% ipython --no-banner

In [1]: import numpy as np

In [2]: from numpy import linalg as LA

In [3]: np.set_printoptions(precision=4, suppress=True, linewidth=200, sign=" ")

In [4]: rnd = lambda a: np.round(a, 4) + 0

In [5]: mat = np.loadtxt("a.csv", delimiter=",")

In [6]: mat
Out[6]: 
array([[-2., -1., -2., -1.],
       [-2.,  2., -2.,  2.],
       [-2., -1., -2., -1.],
       [-2.,  2., -2.,  2.]])

In [7]: rnd(LA.norm(mat))
Out[7]: np.float64(7.2111)

In [8]: np.abs(mat).max()
Out[8]: np.float64(2.0)

In [9]: np.diff(mat, axis=0)
Out[9]: 
array([[ 0.,  3.,  0.,  3.],
       [ 0., -3.,  0., -3.],
       [ 0.,  3.,  0.,  3.]])

In [10]: Uu, sig, Vh = LA.svd(mat)

In [11]: evecs = Vh[:(sig > 1e-8).sum()]

In [12]: rng = np.random.default_rng(254)

In [13]: x0 = mat[3] + -1 * mat[2] + rng.integers(2) * np.eye(4)[1]

In [14]: x0
Out[14]: array([ 0.,  3.,  0.,  3.])

In [15]: rnd(np.diag(evecs.T @ evecs))
Out[15]: array([ 0.5,  0.5,  0.5,  0.5])

In [16]: np.allclose(evecs.T @ evecs @ x0, x0)
Out[16]: True

In [17]: rnd(evecs.T @ evecs)
Out[17]: 
array([[ 0.5,  0. ,  0.5,  0. ],
       [ 0. ,  0.5,  0. ,  0.5],
       [ 0.5,  0. ,  0.5,  0. ],
       [ 0. ,  0.5,  0. ,  0.5]])

In [18]: LA.matrix_rank(np.vstack([mat, x0]))
Out[18]: np.int64(2)

In [19]: LA.cond(mat) > 100
Out[19]: np.True_

In [20]: rnd(LA.norm(mat, 2) / LA.norm(mat))
Out[20]: np.float64(0.8321)

In [21]: r0 = np.array([3, 1, 3])

In [22]: np.convolve(mat[0], r0)
Out[22]: array([ -6.,  -5., -13.,  -8.,  -7.,  -3.])

In [23]: np.correlate(mat[0], mat[1], "full")
Out[23]: array([-4.,  2., -6.,  4.,  0.,  2.,  2.])

In [24]: np.cross(mat[0, :3], mat[1, :3])
Out[24]: array([ 6.,  0., -6.])

In [25]: A = np.loadtxt("m.csv", delimiter=",")

In [26]: A
Out[26]: 
array([[ 12.6233,   2.7903,   5.5197,   0.4916, -14.2183],
       [-12.091 ,   6.3136,  -4.176 ,  10.492 ,   9.2965],
       [ 14.9719,   2.1368,  -1.5132,  11.8902,  -5.2544],
       [  0.1197,   4.3487,   3.6925, -18.9414,   2.9432],
       [ -4.38  ,   5.6813,  -1.5807, -10.4159, -15.4126],
       [-15.6634,   2.9414,  -5.9716,   6.9787,   7.8514],
       [  4.7272,   1.8331,  -3.9777,  -7.0102,  17.5877],
       [ 10.3725,   2.9011,   7.0234,  -9.1533,  12.2834],
       [ -1.1724,   0.9583,  11.4345, -16.2897,  -1.2664],
       [ 14.8909,   8.3514,  -9.7457,   1.8253,  -3.1945],
       [-14.483 ,   8.282 ,   6.9434,  -8.4746,  -1.2737],
       [  4.6717,  -6.9999,  15.1575,   8.968 ,   4.3591]])

In [27]: lab = A[:, 4] > np.median(A[:, 4])

In [28]: r0 = A[lab].mean(axis=0) - A[~lab].mean(axis=0)

In [29]: lab.astype(int)
Out[29]: array([ 0,  1,  0,  1,  0,  1,  1,  1,  0,  0,  0,  1])

In [30]: rnd(r0)
Out[30]: array([-5.0523, -2.8103,  0.115 ,  2.0512, 15.8235])

In [31]: ((A - A.mean(axis=0)) @ r0 > 0).astype(int)
Out[31]: array([ 0,  1,  0,  0,  0,  1,  1,  1,  0,  0,  1,  1])

In [32]: Y = np.c_[A[:, :2] @ np.array([[-1, 0], [3, 1]]), np.array([0, 0, 4, -4, -9, -9, -7, 6, 0, 5, 9, -9])]

In [33]: rnd(Y)
Out[33]: 
array([[ -4.2524,   2.7903,   0.    ],
       [ 31.0318,   6.3136,   0.    ],
       [ -8.5615,   2.1368,   4.    ],
       [ 12.9264,   4.3487,  -4.    ],
       [ 21.4239,   5.6813,  -9.    ],
       [ 24.4876,   2.9414,  -9.    ],
       [  0.7721,   1.8331,  -7.    ],
       [ -1.6692,   2.9011,   6.    ],
       [  4.0473,   0.9583,   0.    ],
       [ 10.1633,   8.3514,   5.    ],
       [ 39.329 ,   8.282 ,   9.    ],
       [-25.6714,  -6.9999,  -9.    ]])

In [34]: rnd(LA.norm(Y - A @ LA.lstsq(A, Y)[0], axis=0))
Out[34]: array([  0.    ,   0.    ,  19.9828])

In [35]: LA.matrix_rank(np.c_[A, Y])
Out[35]: np.int64(6)
